$ python3 -q
>>> import numpy as np
>>> from numpy import linalg as LA
>>> np.set_printoptions(precision=2, suppress=True, linewidth=200)
>>> arr = np.load("a.npy")
>>> arr.round(2) + 0
array([[-0.28,  0.29, -0.39, -0.2 , -0.61, -0.42,  0.12, -0.15,  0.14, -0.21,  0.  ],
       [ 0.  , -0.41, -0.22, -0.08,  0.09,  0.  ,  0.24, -0.17,  0.7 ,  0.4 ,  0.19],
       [-0.03,  0.25, -0.12, -0.73,  0.41,  0.06, -0.04,  0.37,  0.15, -0.18,  0.12],
       [ 0.28, -0.09,  0.02, -0.11,  0.07, -0.07,  0.39, -0.35, -0.33, -0.24,  0.67],
       [ 0.25,  0.08,  0.11,  0.45,  0.1 , -0.24,  0.07,  0.32,  0.47, -0.56,  0.09],
       [-0.12,  0.14,  0.47, -0.12,  0.23, -0.4 , -0.43, -0.54,  0.2 , -0.01,  0.04],
       [ 0.25, -0.19, -0.65,  0.08,  0.13,  0.07, -0.59, -0.22, -0.05, -0.22,  0.02],
       [-0.44,  0.36, -0.27,  0.41,  0.35, -0.16, -0.03,  0.14, -0.11,  0.31,  0.4 ],
       [ 0.4 , -0.17,  0.05, -0.11, -0.19, -0.57, -0.24,  0.42, -0.16,  0.39,  0.17],
       [-0.59, -0.65,  0.1 , -0.05, -0.03, -0.1 , -0.14,  0.22, -0.12, -0.3 ,  0.17],
       [ 0.  ,  0.18,  0.21,  0.01, -0.45,  0.48, -0.39,  0.1 ,  0.22,  0.05,  0.53]])
>>> # keeps lengths
>>> f, g = arr[5], arr[7]
>>> np.round(f @ f, 2)
np.float64(1.0)
>>> pr = (f @ g) / (f @ f) * f
>>> g - pr
array([-0.44,  0.36, -0.27,  0.41,  0.35, -0.16, -0.03,  0.14, -0.11,  0.31,  0.4 ])
>>> pr.round(2) + 0
array([0., 0., 0., 0., 0., 0., 0., 0., 0., 0., 0.])
>>> (g - pr) @ f
np.float64(0.0)
>>> x0 = np.array([3, -1, -2, 1, 2, -3, -2, -1, 0, 1, 2])
>>> target = arr @ x0
>>> target
array([-0.84,  1.42, -0.41,  1.81,  0.99,  1.57,  3.6 ,  1.49,  3.28, -1.05, -1.16])
>>> print(np.round(LA.solve(arr.T, arr[0]), 2) + 0)
[1. 0. 0. 0. 0. 0. 0. 0. 0. 0. 0.]
>>> np.round(LA.solve(arr, arr[:, 5]), 2) + 0
array([0., 0., 0., 0., 0., 1., 0., 0., 0., 0., 0.])
>>> np.round(LA.solve(arr, -2 * target), 2) + 0
array([-6.,  2.,  4., -2., -4.,  6.,  4.,  2.,  0., -2., -4.])
>>> np.round(LA.solve(arr, target), 2) + 0
array([ 3., -1., -2.,  1.,  2., -3., -2., -1.,  0.,  1.,  2.])
>>> feats = np.loadtxt("dump.csv", delimiter=",")
>>> feats
array([[-8., -3., -4., -7.,  3.,  4., -4., -6.],
       [ 0., -6., -3., -8., -4.,  4., -2., -4.],
       [-3., -8., -3., -4.,  6.,  4.,  7., -4.],
       [ 9.,  2.,  4., -6., -4.,  6., -8., -6.],
       [ 0.,  7.,  8., -3., -7.,  7., -4.,  1.],
       [-2., -4., -6.,  8., -8.,  8., -8., -1.],
       [ 0.,  9.,  3., -6., -9., -9., -1.,  2.]])
>>> LA.svd(feats, compute_uv=False)
array([24.72, 22.46, 17.47, 12.47,  9.55,  7.16,  2.  ])
>>> feats - feats[0]
array([[  0.,   0.,   0.,   0.,   0.,   0.,   0.,   0.],
       [  8.,  -3.,   1.,  -1.,  -7.,   0.,   2.,   2.],
       [  5.,  -5.,   1.,   3.,   3.,   0.,  11.,   2.],
       [ 17.,   5.,   8.,   1.,  -7.,   2.,  -4.,   0.],
       [  8.,  10.,  12.,   4., -10.,   3.,   0.,   7.],
       [  6.,  -1.,  -2.,  15., -11.,   4.,  -4.,   5.],
       [  8.,  12.,   7.,   1., -12., -13.,   3.,   8.]])
>>> feats.sum(axis=0)
array([ -4.,  -3.,  -1., -26., -23.,  24., -20., -18.])
>>> round(float(LA.norm(feats)), 2)
41.51
>>> np.count_nonzero(feats)
np.int64(53)
>>> data = np.load("w.npy")
>>> data
array([[ 0,  0,  0,  0,  0,  0],
       [ 0,  0,  0,  0,  0,  0],
       [ 0,  0,  0,  0,  0,  0],
       [ 2, -2, -9,  0,  0,  0],
       [-4,  6,  4,  0,  0,  0],
       [ 4,  9,  8,  0,  0,  0]])
>>> # columns 3 and 4 are equal
>>> print([int(LA.matrix_rank(LA.matrix_power(data, p))) for p in range(1, 7)])
[3, 0, 0, 0, 0, 0]
>>> np.sort(LA.eigvals(data))
array([0., 0., 0., 0., 0., 0.])
>>> K = np.array([[-1, 9, 6, 0], [9, -1, 9, 6], [6, 9, -1, 9], [0, 6, 9, -1]])
>>> # equal to its transpose
>>> print([round(float(LA.det(K[:i, :i])), 2) + 0 for i in range(1, 5)])
[-1.0, -80.0, 1169.0, -233.0]
>>> Q, V = LA.qr(K[:, :2])[0], LA.qr(K[:, 2:])[0]
>>> sigma = LA.svd(Q.T @ V, compute_uv=False)
>>> sigma
array([1.  , 0.22])
>>> Q, R = LA.qr(K)
>>> Q
array([[-0.09, -0.68,  0.27, -0.67],
       [ 0.83,  0.27,  0.44, -0.21],
       [ 0.55, -0.52, -0.62,  0.2 ],
       [ 0.  , -0.44,  0.59,  0.68]])
>>> print(np.allclose(R.T @ R, K.T @ K))
True
>>> np.round(Q @ R, 2) + 0
array([[-1.,  9.,  6.,  0.],
       [ 9., -1.,  9.,  6.],
       [ 6.,  9., -1.,  9.],
       [ 0.,  6.,  9., -1.]])
>>> np.round(Q.T @ Q, 2) + 0
array([[1., 0., 0., 0.],
       [0., 1., 0., 0.],
       [0., 0., 1., 0.],
       [0., 0., 0., 1.]])
>>> print(Q.shape, R.shape)
(4, 4) (4, 4)
